$ python3 -q
>>> import numpy as np
>>> import numpy.linalg as la
>>> np.set_printoptions(suppress=True, linewidth=200)
>>> rd = lambda a: np.round(a, 3) + 0
>>> arr = np.load("block1.npy")
>>> print(arr)
[[0 5 5 5]
 [0 1 4 2]
 [0 0 2 1]
 [0 0 0 0]]
>>> rank = la.matrix_rank(arr)
>>> print(rank)
3
>>> ns = la.svd(arr)[2][rank:].T
>>> print(ns.shape)
(4, 1)
>>> print([int(la.matrix_rank(arr[:i])) for i in range(1, len(arr) + 1)])
[1, 2, 3, 3]
>>> print(la.matrix_rank(arr.T @ arr), la.matrix_rank(arr @ arr.T))
3 3
>>> try:
...     la.inv(arr)
... except la.LinAlgError as e:
...     print("failed:", e)
... 
failed: Singular matrix
>>> print(np.unique(arr.round(6), axis=0).shape)
(4, 4)
>>> print(la.lstsq(arr[:-1].T, arr[-1])[2])
3
>>> print(np.allclose(arr[:-1].T @ la.lstsq(arr[:-1].T, arr[-1])[0], arr[-1]))
True
>>> rng = np.random.default_rng(52144)
>>> feats = np.eye(4, dtype=int)[rng.permutation(4)] * np.array([7, 3, 5, 0])
>>> print(feats)
[[7 0 0 0]
 [0 0 0 0]
 [0 0 5 0]
 [0 3 0 0]]
>>> # splits into 3 blocks
>>> print(rd(la.norm(feats, 2) / la.norm(feats)))
0.768
>>> print(np.argsort(-la.norm(feats, axis=0).round(6), kind="stable")[:3])
[0 2 1]
>>> print([round(float(x), 3) for x in la.svd(feats, compute_uv=False)[:3]])
[7.0, 5.0, 3.0]
>>> print(la.cond(feats) > 100)
True
>>> print(rd(np.sort(np.abs(la.eigvals(arr)))))
[0. 0. 1. 2.]
>>> print(rd(np.abs(la.eigvals(arr)).max()))
2.0
>>> print((feats + feats.T) / 2)
[[7.  0.  0.  0. ]
 [0.  0.  0.  1.5]
 [0.  0.  5.  0. ]
 [0.  1.5 0.  0. ]]
>>> print(rd(la.det(feats)))
0.0
>>> print(la.matrix_power(feats, 2))
[[49  0  0  0]
 [ 0  0  0  0]
 [ 0  0 25  0]
 [ 0  0  0  0]]
>>> assert feats == feats.T
Traceback (most recent call last):
  File "<python-input-29>", line 1, in <module>
    assert feats == feats.T
           ^^^^^^^^^^^^^^^^
ValueError: The truth value of an array with more than one element is ambiguous. Use a.any() or a.all()
>>> E = np.load("x.npy")
>>> print(E)
[[ 0.2 -0.5 -0.4]
 [ 0.9  1.3  0.2]
 [ 0.   0.5  0. ]]
>>> B = E / la.norm(E, axis=1, keepdims=True)
>>> gram = B @ B.T
>>> print((np.abs(gram) > 0.9).astype(int))
[[1 0 0]
 [0 1 0]
 [0 0 1]]
>>> print(rd(la.norm(B, axis=1)))
[1. 1. 1.]
>>> print(rd(gram))
[[ 1.    -0.514 -0.745]
 [-0.514  1.     0.816]
 [-0.745  0.816  1.   ]]
>>> print(rd(np.degrees(np.arccos(np.clip(gram[0, 2], -1, 1)))))
138.19
>>> u = np.array([2, 1, 1])
>>> B = E + np.outer(u, np.eye(3)[1])
>>> print(rd(la.det(B) / la.det(E)), rd(1 + la.solve(E, u)[1]))
3.0 3.0
>>> print(la.matrix_rank(B - E))
1
>>> q, evecs = la.qr(E[:, :2])[0], la.qr(E[:, 2:])[0]
>>> sig = la.svd(q.T @ evecs, compute_uv=False)
>>> print((sig > 0.9).sum())
0
>>> print(rd(np.degrees(np.arccos(sig.clip(0, 1)))))
[31.89]
>>> print(rd(sig))
[0.849]
>>> print(rd(la.norm(q @ q.T - evecs @ evecs.T, 2)))
1.0
>>> B = np.array([[1, 0], [3, 2]])
>>> basis = np.kron(B, E)
>>> print(rd(basis))
[[ 0.2 -0.5 -0.4  0.   0.   0. ]
 [ 0.9  1.3  0.2  0.   0.   0. ]
 [ 0.   0.5  0.   0.   0.   0. ]
 [ 0.6 -1.5 -1.2  0.4 -1.  -0.8]
 [ 2.7  3.9  0.6  1.8  2.6  0.4]
 [ 0.   1.5  0.   0.   1.   0. ]]
>>> x0 = np.array([1, -2, -1])
>>> target = E @ x0
>>> print(rd(target))
[ 1.6 -1.9 -1. ]
>>> print(rd(la.solve(E, E[:, 0])))
[1. 0. 0.]
>>> print(rd(la.solve(E, 5 * target)))
[  5. -10.  -5.]
>>> mat = np.load("layer15.npy")
>>> print(mat)
[[0 0]
 [1 3]
 [1 3]
 [1 3]]
>>> # null space of dimension 1
>>> t = np.radians(72)
>>> r_ = np.eye(3)
>>> r_[0, 0] = r_[1, 1] = np.cos(t)
>>> r_[0, 1], r_[1, 0] = -np.sin(t), np.sin(t)
>>> print(rd(r_))
[[ 0.309 -0.951  0.   ]
 [ 0.951  0.309  0.   ]
 [ 0.     0.     1.   ]]
>>> B = E @ r_.T
>>> print(np.allclose(la.norm(E, axis=1), la.norm(B, axis=1)))
True
>>> Uu, sig, Vt = la.svd(mat)
>>> evecs = Vt[:(sig > 1e-8).sum()]
>>> x0 = mat[3] + 4 * mat[0] + rng.integers(2) * np.eye(2)[1]
>>> print(x0)
[1. 3.]
>>> print(rd(np.diag(evecs.T @ evecs)))
[0.1 0.9]
>>> print(la.matrix_rank(np.vstack([mat, x0])))
1
>>> print(rd(evecs.T @ evecs))
[[0.1 0.3]
 [0.3 0.9]]
>>> print(np.allclose(evecs.T @ evecs @ x0, x0))
True
>>> print(rd(mat @ la.pinv(mat) @ mat))
[[0. 0.]
 [1. 3.]
 [1. 3.]
 [1. 3.]]
>>> print(rd(np.trace(la.pinv(mat) @ mat)))
1.0
>>> print(la.lstsq(mat[:-1].T, mat[-1])[2])
1
>>> print(np.allclose(mat[:-1].T @ la.lstsq(mat[:-1].T, mat[-1])[0], mat[-1]))
True
>>> print(np.abs(np.diag(la.qr(mat)[1])) > 1e-9)
[ True False]
>>> J = np.load("a.npy")
>>> print(J)
[[-9 -7  4]
 [ 3 -9  1]
 [-6  5  1]
 [-5  7 -2]]
>>> hat = J @ la.solve(J.T @ J, J.T)
>>> print(rd((np.eye(4) - hat) @ J))
[[0. 0. 0.]
 [0. 0. 0.]
 [0. 0. 0.]
 [0. 0. 0.]]
>>> print(la.matrix_rank(np.eye(4) - hat))
1
>>> print(np.allclose(hat @ hat, hat))
True
